% ipython --no-banner

In [1]: import numpy as np

In [2]: import numpy.linalg as la

In [3]: np.set_printoptions(precision=2, suppress=True, linewidth=140, floatmode="fixed")

In [4]: arr = np.load("run19.npy")

In [5]: arr
Out[5]: 
array([[-4,  0,  2,  0, -1, -4,  4, -2],
       [ 0,  2,  0,  4, -4,  1,  1, -3],
       [ 2,  0,  4,  3,  4,  0,  4, -4],
       [ 0,  4,  3,  0, -1,  0, -1,  2],
       [-1, -4,  4, -1, -6,  0, -5,  4],
       [-4,  1,  0,  0,  0, -6,  0, -1],
       [ 4,  1,  4, -1, -5,  0,  4,  1],
       [-2, -3, -4,  2,  4, -1,  1,  4]])

In [6]: # symmetric

In [7]: vec = np.array([-6, -4, 9, 1, 4, -8, 3, 5])

In [8]: h = np.maximum(arr @ vec, 0)

In [9]: print(h)
[72  0 35 14 38 63  4 37]

In [10]: ev, V = la.eigh(arr)

In [11]: print(la.eigvalsh(arr @ arr))
[  4.14  18.23  28.13  31.24  42.86  93.86 140.86 160.69]

In [12]: la.svd(arr, compute_uv=False)
Out[12]: array([12.68, 11.87,  9.69,  6.55,  5.59,  5.30,  4.27,  2.03])

In [13]: la.eigvalsh(arr + -1 * np.eye(8))
Out[13]: array([-13.68, -10.69,  -6.59,  -3.03,   3.27,   4.30,   5.55,  10.87])

In [14]: np.abs(V[:, -1])
Out[14]: array([0.27, 0.35, 0.50, 0.14, 0.24, 0.01, 0.51, 0.47])

In [15]: np.all(la.eigvalsh(arr) > 0)
Out[15]: np.False_

In [16]: round(la.eigvalsh(arr).min(), 2)
Out[16]: np.float64(-12.68)

In [17]: data = np.array([[2.08, 0.02, 4.0, 4.04, 4.03],
    ...:     [-0.14, 0.0, 0.09, -0.02, 0.03],
    ...:     [1.98, 0.06, 3.97, 4.05, 4.08],
    ...:     [0.07, 0.06, -0.07, 0.03, 0.02]])

In [18]: np.argsort(-la.norm(data, axis=0).round(6), kind="stable")[:3]
Out[18]: array([4, 3, 2])

In [19]: la.matrix_rank(data, rtol=0.1)
Out[19]: np.int64(1)

In [20]: np.round(la.norm(data, 2) / la.norm(data), 2)
Out[20]: np.float64(1.0)

In [21]: left, sig, Vt = la.svd(data)

In [22]: print(sig)
[10.28  0.20  0.10  0.02]

In [23]: np.argmax(sig[:-1] / (sig[1:] + 1e-6)) + 1
Out[23]: np.int64(1)

In [24]: other = left[:, :1] @ np.diag(sig[:1]) @ Vt[:1]

In [25]: la.matrix_rank(other)
Out[25]: np.int64(1)

In [26]: print(la.matrix_rank(data, rtol=0.05))
1

In [27]: print(other.round(2) + 0)
[[2.03 0.04 3.99 4.05 4.06]
 [0.00 0.00 0.01 0.01 0.01]
 [2.03 0.04 3.98 4.04 4.05]
 [0.00 0.00 0.01 0.01 0.01]]

In [28]: round(float(np.abs(data - other).max()), 2)
Out[28]: 0.14

In [29]: other = np.array([[1, 1, 0], [2, 0, 0]])

In [30]: Z = np.kron(other, data)

In [31]: la.matrix_rank(Z)
Out[31]: np.int64(8)

In [32]: np.round(la.norm(Z, 2), 2), round(float(la.norm(other, 2) * la.norm(data, 2)), 2)
Out[32]: (np.float64(23.52), 23.52)

In [33]: u, g = data[1], data[2]

In [34]: np.round(u @ g, 2)
Out[34]: np.float64(0.12)

In [35]: round(u @ u, 2)
Out[35]: np.float64(0.03)

In [36]: pr = (u @ g) / (u @ u) * u

In [37]: la.matrix_rank(np.outer(u, g))
Out[37]: np.int64(1)

In [38]: print(np.round((g - pr) @ u, 2))
0.0

In [39]: np.round(np.outer(u, g), 2) + 0
Out[39]: 
array([[-0.28, -0.01, -0.56, -0.57, -0.57],
       [ 0.00,  0.00,  0.00,  0.00,  0.00],
       [ 0.18,  0.01,  0.36,  0.36,  0.37],
       [-0.04,  0.00, -0.08, -0.08, -0.08],
       [ 0.06,  0.00,  0.12,  0.12,  0.12]])

In [40]: g - pr
Out[40]: array([2.57, 0.06, 3.59, 4.13, 3.95])

In [41]: pr
Out[41]: array([-0.59,  0.00,  0.38, -0.08,  0.13])

In [42]: round(la.norm(u + g) ** 2 + la.norm(u - g) ** 2, 2)
Out[42]: np.float64(105.53)
